$ python3 -q
>>> import numpy as np
>>> np.set_printoptions(suppress=True, linewidth=140)
>>> M = np.array([[1, 3, 3], [3, 4, 7], [4, 3, 1], [1, 9, 1]])
>>> M[:, 0] = -3 * M[:, 1]
>>> print(M)
[[ -9   3   3]
 [-12   4   7]
 [ -9   3   1]
 [-27   9   1]]
>>> print(np.linalg.matrix_rank(M, rtol=0.1))
2
>>> print(np.linalg.cond(M) > 100)
True
>>> print(np.argsort(-np.linalg.norm(M, axis=0).round(6), kind="stable")[:3])
[0 1 2]
>>> print(np.abs(M).max())
27
>>> print(np.round(np.linalg.svd(M, compute_uv=False), 2) + 0)
[34.23  6.2   0.  ]
>>> print(np.unravel_index(np.abs(M).argmax(), M.shape))
(np.int64(3), np.int64(0))
>>> print(round(np.linalg.norm(M), 2))
34.79
>>> print(M - M[0])
[[  0   0   0]
 [ -3   1   4]
 [  0   0  -2]
 [-18   6  -2]]
>>> print(np.linalg.matrix_rank(M))
2
>>> T = np.stack([M, 3 * M, M[::-1]])
>>> print((T @ M.T).shape)
(3, 4, 4)
>>> print(np.linalg.matrix_rank(T.reshape(3, -1)))
2
>>> left, sigma, Vt = np.linalg.svd(M)
>>> print(np.argmax(sigma[:-1] / (sigma[1:] + 1e-6)) + 1)
2
>>> print(sigma.round(2) + 0)
[34.23  6.2   0.  ]
>>> out = left[:, :2] @ np.diag(sigma[:2]) @ Vt[:2]
>>> print(np.round(np.abs(M - out).max(), 2))
0.0
>>> print(round(float(np.linalg.norm(M - out) / np.linalg.norm(M)), 2))
0.0
>>> print(out.round(2))
[[ -9.   3.   3.]
 [-12.   4.   7.]
 [ -9.   3.   1.]
 [-27.   9.   1.]]
>>> print(np.linalg.matrix_rank(out))
2
>>> out = M / np.sqrt((M ** 2).mean(axis=1, keepdims=True))
>>> print(np.round(M - M.mean(axis=1, keepdims=True), 2))
[[ -8.     4.     4.  ]
 [-11.67   4.33   7.33]
 [ -7.33   4.67   2.67]
 [-21.33  14.67   6.67]]
>>> m1 = np.load("a.npy")
>>> print(m1)
[[-3.25 -3.32 -1.85]
 [ 0.38  4.78  1.4 ]
 [ 2.59 -0.77 -4.21]
 [-2.15  3.86  2.34]
 [ 1.39  4.06  2.57]
 [ 2.35  2.34  3.74]
 [ 3.    2.89  2.76]
 [ 2.73  3.55 -2.22]
 [-2.82  0.08 -4.13]
 [ 1.92  3.88 -2.51]
 [-3.78  0.56 -3.22]
 [ 3.27 -3.66 -0.96]
 [-4.4   2.37 -0.08]
 [ 2.37  4.07 -1.68]
 [ 3.89 -3.05  0.76]
 [-0.19  0.09  5.  ]
 [ 3.93 -0.39  3.07]
 [ 0.87 -3.51  3.45]
 [ 1.37  2.36  4.19]
 [ 0.72 -3.23  3.75]
 [ 0.16  4.71 -1.66]
 [-2.53 -4.2   0.97]
 [ 3.92 -2.89  1.12]
 [ 3.56  1.34 -3.24]
 [-4.15 -2.46  1.3 ]]
>>> left, sigma, Vt = np.linalg.svd(m1, full_matrices=False)
>>> print(sigma.round(2))
[15.73 14.8  12.58]
>>> print(np.round(left.T @ left, 2) + 0)
[[1. 0. 0.]
 [0. 1. 0.]
 [0. 0. 1.]]
>>> print(np.round(sigma / sigma[0], 2))
[1.   0.94 0.8 ]
>>> print(np.round(Vt @ Vt.T, 2) + 0)
[[1. 0. 0.]
 [0. 1. 0.]
 [0. 0. 1.]]
>>> out = np.c_[m1[:, :2] @ np.array([[1, 2], [-2, -1]]), np.array([0, 1, 0, 0, -2, -1, 2, 2, -1, 0, -1, 0, 1, 2, 1, -1, -1, -1, 1, 1, 2, 2, 0, 2, -1])]
>>> print(out.round(2))
[[  3.39  -3.18   0.  ]
 [ -9.18  -4.02   1.  ]
 [  4.13   5.95   0.  ]
 [ -9.87  -8.16   0.  ]
 [ -6.73  -1.28  -2.  ]
 [ -2.33   2.36  -1.  ]
 [ -2.78   3.11   2.  ]
 [ -4.37   1.91   2.  ]
 [ -2.98  -5.72  -1.  ]
 [ -5.84  -0.04   0.  ]
 [ -4.9   -8.12  -1.  ]
 [ 10.59  10.2    0.  ]
 [ -9.14 -11.17   1.  ]
 [ -5.77   0.67   2.  ]
 [  9.99  10.83   1.  ]
 [ -0.37  -0.47  -1.  ]
 [  4.71   8.25  -1.  ]
 [  7.89   5.25  -1.  ]
 [ -3.35   0.38   1.  ]
 [  7.18   4.67   1.  ]
 [ -9.26  -4.39   2.  ]
 [  5.87  -0.86   2.  ]
 [  9.7   10.73   0.  ]
 [  0.88   5.78   2.  ]
 [  0.77  -5.84  -1.  ]]
>>> print(np.round(np.linalg.lstsq(m1, out[:, 0])[0], 2) + 0)
[ 1. -2.  0.]
>>> print(np.round(np.linalg.norm(np.linalg.qr(m1)[0].T @ out, axis=0) ** 2 / ((out ** 2).sum(axis=0) + 1e-12), 2))
[1.   1.   0.14]
>>> z = m1[:, 1] > np.median(m1[:, 1])
>>> r0 = m1[z].mean(axis=0) - m1[~z].mean(axis=0)
>>> print(z.astype(int))
[0 1 0 1 1 1 1 1 0 1 0 0 1 1 0 0 0 0 1 0 1 0 0 1 0]
>>> print(r0.round(2))
[0.87 5.41 0.08]
>>> print((((m1 - m1.mean(axis=0)) @ r0 > 0) == z).mean())
1.0
>>> J = np.vander(np.arange(3) - 2, 3, increasing=True)
>>> print(J)
[[ 1 -2  4]
 [ 1 -1  1]
 [ 1  0  0]]
>>> vec = np.array([-2, -2, 1])
>>> rhs = m1 @ vec
>>> beta, lr = np.zeros(3), 1 / np.linalg.norm(m1, 2) ** 2
>>> for i in range(40):
...     beta -= lr * m1.T @ (m1 @ beta - rhs)
...     if i % 10 == 0: print(i, round(np.linalg.norm(m1 @ beta - rhs), 2))
... 
0 6.58
10 0.0
20 0.0
30 0.0
>>> print(beta)
[-2. -2.  1.]
>>> A = np.load("block16.npy")
>>> print(A)
[[1 0 0 0]
 [0 1 0 0]
 [1 1 1 0]
 [2 2 2 1]]
>>> print(A @ A)
[[1 0 0 0]
 [0 1 0 0]
 [2 2 1 0]
 [6 6 4 1]]
>>> print(np.allclose(A, A.T))
False
>>> print((A + A.T) / 2)
[[1.  0.  0.5 1. ]
 [0.  1.  0.5 1. ]
 [0.5 0.5 1.  1. ]
 [1.  1.  1.  1. ]]
>>> out = A / np.sqrt((A ** 2).mean(axis=1, keepdims=True))
>>> print(A - A.mean(axis=1, keepdims=True))
[[ 0.75 -0.25 -0.25 -0.25]
 [-0.25  0.75 -0.25 -0.25]
 [ 0.25  0.25  0.25 -0.75]
 [ 0.25  0.25  0.25 -0.75]]
>>> print(round(float(np.linalg.det(A.T)), 2))
1.0
>>> print(np.kron(np.eye(2, dtype=int), A))
[[1 0 0 0 0 0 0 0]
 [0 1 0 0 0 0 0 0]
 [1 1 1 0 0 0 0 0]
 [2 2 2 1 0 0 0 0]
 [0 0 0 0 1 0 0 0]
 [0 0 0 0 0 1 0 0]
 [0 0 0 0 1 1 1 0]
 [0 0 0 0 2 2 2 1]]
>>> print(round(float(np.linalg.det(2 * A)), 2), np.round(np.linalg.det(A), 2))
16.0 1.0
